% ipython --no-banner

In [1]: import numpy as np

In [2]: from numpy import linalg as LA

In [3]: np.set_printoptions(precision=1, suppress=True, linewidth=200, floatmode="fixed")

In [4]: tidy = lambda a: np.round(a, 1) + 0

In [5]: q, _ = LA.qr(np.array([[1.6, -0.7], [-0.4, 0.1]]))

In [6]: ev = np.array([3, 2])

In [7]: mat = q @ np.diag(ev) @ q.T

In [8]: tidy(mat)
Out[8]: 
array([[ 2.9, -0.2],
       [-0.2,  2.1]])

In [9]: ev, evecs = LA.eigh(mat)

In [10]: x = np.array([-1, 1])

In [11]: tidy(evecs * np.sqrt(ev) @ evecs.T)
Out[11]: 
array([[ 1.7, -0.1],
       [-0.1,  1.4]])

In [12]: tidy(x @ mat @ x)
Out[12]: np.float64(5.5)

In [13]: x = np.ones(2)

In [14]: for _ in range(3):
    ...:     x = mat @ x
    ...:     x /= LA.norm(x)
    ...:     print(round(x @ mat @ x, 1))
    ...: 
2.4
2.6
2.8

In [15]: tidy(x)
Out[15]: array([1.0, 0.2])

In [16]: other = np.array([[3, 2], [0, 2]])

In [17]: Z = np.kron(other, mat)

In [18]: Z.shape
Out[18]: (4, 4)

In [19]: tidy(Z)
Out[19]: 
array([[ 8.8, -0.7,  5.9, -0.5],
       [-0.7,  6.2, -0.5,  4.1],
       [ 0.0,  0.0,  5.9, -0.5],
       [ 0.0,  0.0, -0.5,  4.1]])

In [20]: P = np.triu(np.array([[-7, -9], [-7, 8]]), 1) + np.eye(2)

In [21]: other = P @ mat @ LA.inv(P)

In [22]: tidy(np.poly(other))
Out[22]: array([ 1.0, -5.0,  6.0])

In [23]: tidy(other)
Out[23]: 
array([[ 5.1, 26.8],
       [-0.2, -0.1]])

In [24]: tidy(P @ mat - mat @ P)
Out[24]: 
array([[ 2.1,  7.9],
       [ 0.0, -2.1]])

In [25]: q, r_ = LA.qr(other)

In [26]: tidy(abs(r_[0, 0])), tidy(LA.norm(other[:, 0]))
Out[26]: (np.float64(5.1), np.float64(5.1))

In [27]: tidy(q @ r_)
Out[27]: 
array([[ 5.1, 26.8],
       [-0.2, -0.1]])

In [28]: tidy(q.T @ q)
Out[28]: 
array([[1.0, 0.0],
       [0.0, 1.0]])

In [29]: tidy(np.abs(np.diag(r_)))
Out[29]: array([5.1, 1.2])

In [30]: X = np.load("a.npy")

In [31]: X
Out[31]: 
array([[ 1, -2,  4, -8],
       [ 1, -1,  1, -1],
       [ 1,  0,  0,  0],
       [ 1,  1,  1,  1],
       [ 1,  2,  4,  8]])

In [32]: x = np.array([1, -2, 0, -2])

In [33]: rhs = X @ x

In [34]: b, lr = np.zeros(4), 1 / LA.norm(X, 2) ** 2

In [35]: for i in range(40):
    ...:     b -= lr * X.T @ (X @ b - rhs)
    ...:     if i % 10 == 0: print(i, round(LA.norm(X @ b - rhs), 1))
    ...: 
0 2.3
10 1.7
20 1.6
30 1.4

In [36]: tidy(LA.cond(X))
Out[36]: np.float64(11.6)

In [37]: tidy(LA.norm(X[0], 1)), tidy(LA.norm(X[0], np.inf))
Out[37]: (np.float64(15.0), np.float64(8.0))

In [38]: P = X @ LA.solve(X.T @ X, X.T)

In [39]: P @ X[:, 0]
Out[39]: array([1.0, 1.0, 1.0, 1.0, 1.0])

In [40]: np.trace(P)
Out[40]: np.float64(4.0)

In [41]: LA.matrix_rank(np.eye(5) - P)
Out[41]: np.int64(1)

In [42]: tidy(P)
Out[42]: 
array([[ 1.0,  0.1, -0.1,  0.1,  0.0],
       [ 0.1,  0.8,  0.3, -0.2,  0.1],
       [-0.1,  0.3,  0.5,  0.3, -0.1],
       [ 0.1, -0.2,  0.3,  0.8,  0.1],
       [ 0.0,  0.1, -0.1,  0.1,  1.0]])

In [43]: np.allclose(P @ P, P)
Out[43]: True

In [44]: tidy(np.diag(P))
Out[44]: array([1.0, 0.8, 0.5, 0.8, 1.0])

In [45]: LA.matrix_rank(P, rtol=0.1)
Out[45]: np.int64(4)

In [46]: LA.cond(P) > 100
Out[46]: np.True_

In [47]: np.argsort(-LA.norm(P, axis=0).round(6), kind="stable")[:3]
Out[47]: array([0, 4, 1])

In [48]: tidy(LA.norm(P, 2) / LA.norm(P))
Out[48]: np.float64(0.5)

In [49]: data = np.array([[0.1, 4.0, 1.0, 4.0],
    ...:     [0.0, 4.0, 1.1, 4.1],
    ...:     [-0.1, 4.0, 0.9, 4.1],
    ...:     [-0.1, 3.9, 0.9, 4.0],
    ...:     [1.9, 3.0, 2.0, 4.1],
    ...:     [2.0, 3.0, 2.2, 4.0],
    ...:     [2.0, 2.9, 2.1, 3.9],
    ...:     [1.9, 3.1, 1.8, 3.8],
    ...:     [2.0, 5.1, 2.8, 2.2],
    ...:     [2.1, 4.8, 2.8, 2.0],
    ...:     [2.1, 4.9, 3.0, 1.9],
    ...:     [2.1, 5.0, 3.0, 1.9]])

In [50]: data
Out[50]: 
array([[ 0.1,  4.0,  1.0,  4.0],
       [ 0.0,  4.0,  1.1,  4.1],
       [-0.1,  4.0,  0.9,  4.1],
       [-0.1,  3.9,  0.9,  4.0],
       [ 1.9,  3.0,  2.0,  4.1],
       [ 2.0,  3.0,  2.2,  4.0],
       [ 2.0,  2.9,  2.1,  3.9],
       [ 1.9,  3.1,  1.8,  3.8],
       [ 2.0,  5.1,  2.8,  2.2],
       [ 2.1,  4.8,  2.8,  2.0],
       [ 2.1,  4.9,  3.0,  1.9],
       [ 2.1,  5.0,  3.0,  1.9]])

In [51]: P = data @ LA.solve(data.T @ data, data.T)

In [52]: tidy(LA.eigvalsh(P))
Out[52]: array([0.0, 0.0, 0.0, 0.0, 0.0, 0.0, 0.0, 0.0, 1.0, 1.0, 1.0, 1.0])

In [53]: tidy(P @ data[:, 3])
Out[53]: array([4.0, 4.1, 4.1, 4.0, 4.1, 4.0, 3.9, 3.8, 2.2, 2.0, 1.9, 1.9])

In [54]: tidy(P)
Out[54]: 
array([[ 0.3,  0.2,  0.3,  0.2,  0.0, -0.1,  0.0,  0.2,  0.1,  0.0, -0.1,  0.0],
       [ 0.2,  0.3,  0.2,  0.3,  0.0,  0.1,  0.1, -0.2, -0.1, -0.1,  0.1,  0.0],
       [ 0.3,  0.2,  0.3,  0.3,  0.0,  0.0,  0.0,  0.0,  0.0,  0.0,  0.0,  0.0],
       [ 0.2,  0.3,  0.3,  0.3,  0.0,  0.0,  0.0,  0.0,  0.0,  0.0,  0.0,  0.0],
       [ 0.0,  0.0,  0.0,  0.0,  0.3,  0.3,  0.3,  0.2,  0.0,  0.0,  0.0,  0.0],
       [-0.1,  0.1,  0.0,  0.0,  0.3,  0.4,  0.3,  0.0, -0.1, -0.1,  0.1,  0.1],
       [ 0.0,  0.1,  0.0,  0.0,  0.3,  0.3,  0.3,  0.1,  0.0,  0.0,  0.0,  0.0],
       [ 0.2, -0.2,  0.0,  0.0,  0.2,  0.0,  0.1,  0.7,  0.2,  0.2, -0.2, -0.1],
       [ 0.1, -0.1,  0.0,  0.0,  0.0, -0.1,  0.0,  0.2,  0.3,  0.3,  0.2,  0.2],
       [ 0.0, -0.1,  0.0,  0.0,  0.0, -0.1,  0.0,  0.2,  0.3,  0.3,  0.2,  0.2],
       [-0.1,  0.1,  0.0,  0.0,  0.0,  0.1,  0.0, -0.2,  0.2,  0.2,  0.3,  0.3],
       [ 0.0,  0.0,  0.0,  0.0,  0.0,  0.1,  0.0, -0.1,  0.2,  0.2,  0.3,  0.3]])

In [55]: tidy(np.diag(P))
Out[55]: array([0.3, 0.3, 0.3, 0.3, 0.3, 0.4, 0.3, 0.7, 0.3, 0.3, 0.3, 0.3])

In [56]: tidy(np.trace(P))
Out[56]: np.float64(4.0)

In [57]: x = np.array([1, -1, 0, 0, 1, -3, 0, -1, -1, 1, -2, -2])

In [58]: tidy(P @ P @ x)
Out[58]: array([ 0.3, -0.6,  0.2,  0.0, -0.8, -1.5, -1.1,  0.5, -0.6, -0.7, -1.5, -1.4])

In [59]: tidy(P @ x)
Out[59]: array([ 0.3, -0.6,  0.2,  0.0, -0.8, -1.5, -1.1,  0.5, -0.6, -0.7, -1.5, -1.4])

In [60]: tidy(np.trace(P))
Out[60]: np.float64(4.0)

In [61]: J = np.array([[-1.0, 1.0, 1.0, 1.0, 1.0],
    ...:     [1.0, -1.0, 1.0, 1.0, 1.0],
    ...:     [1.0, 1.0, -1.0, 1.0, 1.0],
    ...:     [1.0, 1.0, 1.0, -1.0, 1.0],
    ...:     [1.0, 1.0, 1.0, 1.0, -1.0]])

In [62]: (J @ J)[0]
Out[62]: array([5.0, 1.0, 1.0, 1.0, 1.0])

In [63]: J @ np.ones(5)
Out[63]: array([3.0, 3.0, 3.0, 3.0, 3.0])

In [64]: K = np.array([[-0.3, 0.5, -0.4],
    ...:     [-0.2, -1.0, 0.2],
    ...:     [-0.7, -2.2, -1.0],
    ...:     [-0.1, 0.2, 0.5],
    ...:     [-0.5, -0.6, 1.3]])

In [65]: rng = np.random.default_rng(4654)

In [66]: K[1] = K[0] + 0.3 * rng.normal(size=3)

In [67]: tidy(K)
Out[67]: 
array([[-0.3,  0.5, -0.4],
       [-0.5,  0.6, -1.0],
       [-0.7, -2.2, -1.0],
       [-0.1,  0.2,  0.5],
       [-0.5, -0.6,  1.3]])

In [68]: other = K + rng.integers(-2, 3, (5, 2)) @ rng.integers(-2, 3, (2, 3))

In [69]: tidy(other)
Out[69]: 
array([[ 5.7, -5.5, -4.4],
       [-0.5,  0.6,  1.0],
       [-0.7, -2.2, -1.0],
       [ 3.9, -3.8, -1.5],
       [ 0.5, -1.6,  1.3]])

In [70]: tidy(LA.svd(other - K, compute_uv=False))
Out[70]: array([11.2,  2.0,  0.0])

In [71]: P = other @ LA.solve(other.T @ other, other.T)

In [72]: tidy(P)
Out[72]: 
array([[ 0.8, -0.2,  0.1,  0.3, -0.2],
       [-0.2,  0.1, -0.1,  0.1,  0.2],
       [ 0.1, -0.1,  1.0, -0.1,  0.1],
       [ 0.3,  0.1, -0.1,  0.5,  0.3],
       [-0.2,  0.2,  0.1,  0.3,  0.7]])

In [73]: tidy(np.diag(P))
Out[73]: array([0.8, 0.1, 1.0, 0.5, 0.7])

In [74]: P = K @ LA.solve(K.T @ K, K.T)

In [75]: tidy(np.diag(P))
Out[75]: array([0.3, 0.7, 1.0, 0.1, 0.9])

In [76]: np.trace(P)
Out[76]: np.float64(3.0)

In [77]: np.allclose(P @ P, P)
Out[77]: True

In [78]: other = np.c_[K[:, :1] @ np.array([[2]]), np.array([2, 0, 3, 0, 3])]

In [79]: tidy(other)
Out[79]: 
array([[-0.6,  2.0],
       [-1.1,  0.0],
       [-1.4,  3.0],
       [-0.2,  0.0],
       [-1.0,  3.0]])

In [80]: LA.matrix_rank(other)
Out[80]: np.int64(2)

In [81]: tidy(LA.norm(other - K @ LA.lstsq(K, other)[0], axis=0))
Out[81]: array([0.0, 1.8])

In [82]: tidy(LA.lstsq(K, other[:, 0])[0])
Out[82]: array([2.0, 0.0, 0.0])

In [83]: m1 = np.array([[8, 7, 3, 0, 6], [1, 7, 0, 6, 0], [6, 4, 3, 7, 7], [1, 7, 0, 4, 6]])

In [84]: m1[0] = m1[3]

In [85]: m1
Out[85]: 
array([[1, 7, 0, 4, 6],
       [1, 7, 0, 6, 0],
       [6, 4, 3, 7, 7],
       [1, 7, 0, 4, 6]])

In [86]: Uu, sigma, vt = LA.svd(m1)

In [87]: evecs = vt[:(sigma > 1e-8).sum()]

In [88]: x = m1[3] + -3 * m1[1] + rng.integers(2) * np.eye(5)[4]

In [89]: x
Out[89]: array([ -2.0, -14.0,   0.0, -14.0,   6.0])

In [90]: np.allclose(evecs.T @ evecs @ x, x)
Out[90]: True

In [91]: tidy(LA.norm(x - evecs.T @ evecs @ x))
Out[91]: np.float64(0.0)

In [92]: tidy(np.diag(evecs.T @ evecs))
Out[92]: array([0.5, 0.8, 0.2, 0.6, 1.0])

In [93]: tidy(evecs.T @ evecs)
Out[93]: 
array([[ 0.5, -0.2,  0.3,  0.3,  0.1],
       [-0.2,  0.8, -0.2,  0.3,  0.1],
       [ 0.3, -0.2,  0.2,  0.2,  0.1],
       [ 0.3,  0.3,  0.2,  0.6, -0.1],
       [ 0.1,  0.1,  0.1, -0.1,  1.0]])

In [94]: LA.matrix_rank(np.vstack([m1, x]))
Out[94]: np.int64(3)

In [95]: x = np.array([1, 0, 1, 2, 3])

In [96]: a = np.maximum(m1 @ x, 0)

In [97]: np.maximum(m1 @ (3 * x), 0)
Out[97]: array([ 81,  39, 132,  81])

In [98]: np.maximum(m1 @ x, 0) - np.maximum(-m1 @ x, 0)
Out[98]: array([27, 13, 44, 27])

In [99]: m1.T @ a
Out[99]: array([331, 645, 132, 602, 632])

In [100]: tidy(LA.norm(m1, 2) / LA.norm(m1))
Out[100]: np.float64(0.9)

In [101]: [round(float(x), 1) for x in LA.svd(m1, compute_uv=False)[:3]]
Out[101]: [19.6, 6.4, 4.7]

In [102]: f, g = m1[2], m1[1]

In [103]: f @ g
Out[103]: np.int64(76)

In [104]: f @ f
Out[104]: np.int64(159)

In [105]: pr = (f @ g) / (f @ f) * f

In [106]: tidy(LA.norm(f + g) ** 2 + LA.norm(f - g) ** 2)
Out[106]: np.float64(490.0)

In [107]: tidy(pr)
Out[107]: array([2.9, 1.9, 1.4, 3.3, 3.3])

In [108]: tidy((g - pr) @ f)
Out[108]: np.float64(0.0)

In [109]: W0 = np.array([[1.0, 0.0, 0.0], [0.0, 1.0, 0.0], [0.0, 0.0, 1.0]])

In [110]: # symmetric

In [111]: np.allclose(W0 @ W0.T, W0.T @ W0)
Out[111]: True

In [112]: (W0 @ W0)[0]
Out[112]: array([1.0, 0.0, 0.0])

In [113]: W0 @ np.ones(3)
Out[113]: array([1.0, 1.0, 1.0])

In [114]: blk = np.stack([W0, 4 * W0, W0[::-1]])

In [115]: LA.matrix_rank(blk)
Out[115]: array([3, 3, 3])

In [116]: np.einsum("bij,cij->bc", blk, blk)
Out[116]: 
array([[ 3.0, 12.0,  1.0],
       [12.0, 48.0,  4.0],
       [ 1.0,  4.0,  3.0]])

In [117]: tidy(LA.det(blk))
Out[117]: array([ 1.0, 64.0, -1.0])

In [118]: blk.sum(axis=0)
Out[118]: 
array([[5.0, 0.0, 1.0],
       [0.0, 6.0, 0.0],
       [1.0, 0.0, 5.0]])

In [119]: G = W0.T @ W0

In [120]: np.diag(G)
Out[120]: array([1.0, 1.0, 1.0])

In [121]: (LA.matrix_power((W0 != 0) + (W0.T != 0) + np.eye(3), 3) > 0).astype(int)
Out[121]: 
array([[1, 0, 0],
       [0, 1, 0],
       [0, 0, 1]])

In [122]: tidy(LA.det(W0))
Out[122]: np.float64(1.0)

In [123]: W0[:, 0] @ W0[:, 1]
Out[123]: np.float64(0.0)

In [124]: W0 @ W0.T
Out[124]: 
array([[1.0, 0.0, 0.0],
       [0.0, 1.0, 0.0],
       [0.0, 0.0, 1.0]])

In [125]: W0.T @ W0
Out[125]: 
array([[1.0, 0.0, 0.0],
       [0.0, 1.0, 0.0],
       [0.0, 0.0, 1.0]])

In [126]: feats = np.array([[1, -2, 4, -8],
     ...:     [1, -1, 1, -1],
     ...:     [1, 0, 0, 0],
     ...:     [1, 1, 1, 1],
     ...:     [1, 2, 4, 8]])

In [127]: other = feats / LA.norm(feats, axis=1, keepdims=True)

In [128]: G = other @ other.T

In [129]: tidy(G[3])
Out[129]: array([-0.3,  0.0,  0.5,  1.0,  0.8])

In [130]: (np.abs(G) > 0.9).astype(int)
Out[130]: 
array([[1, 0, 0, 0, 0],
       [0, 1, 0, 0, 0],
       [0, 0, 1, 0, 0],
       [0, 0, 0, 1, 0],
       [0, 0, 0, 0, 1]])

In [131]: tidy(G)
Out[131]: 
array([[ 1.0,  0.8,  0.1, -0.3, -0.6],
       [ 0.8,  1.0,  0.5,  0.0, -0.3],
       [ 0.1,  0.5,  1.0,  0.5,  0.1],
       [-0.3,  0.0,  0.5,  1.0,  0.8],
       [-0.6, -0.3,  0.1,  0.8,  1.0]])
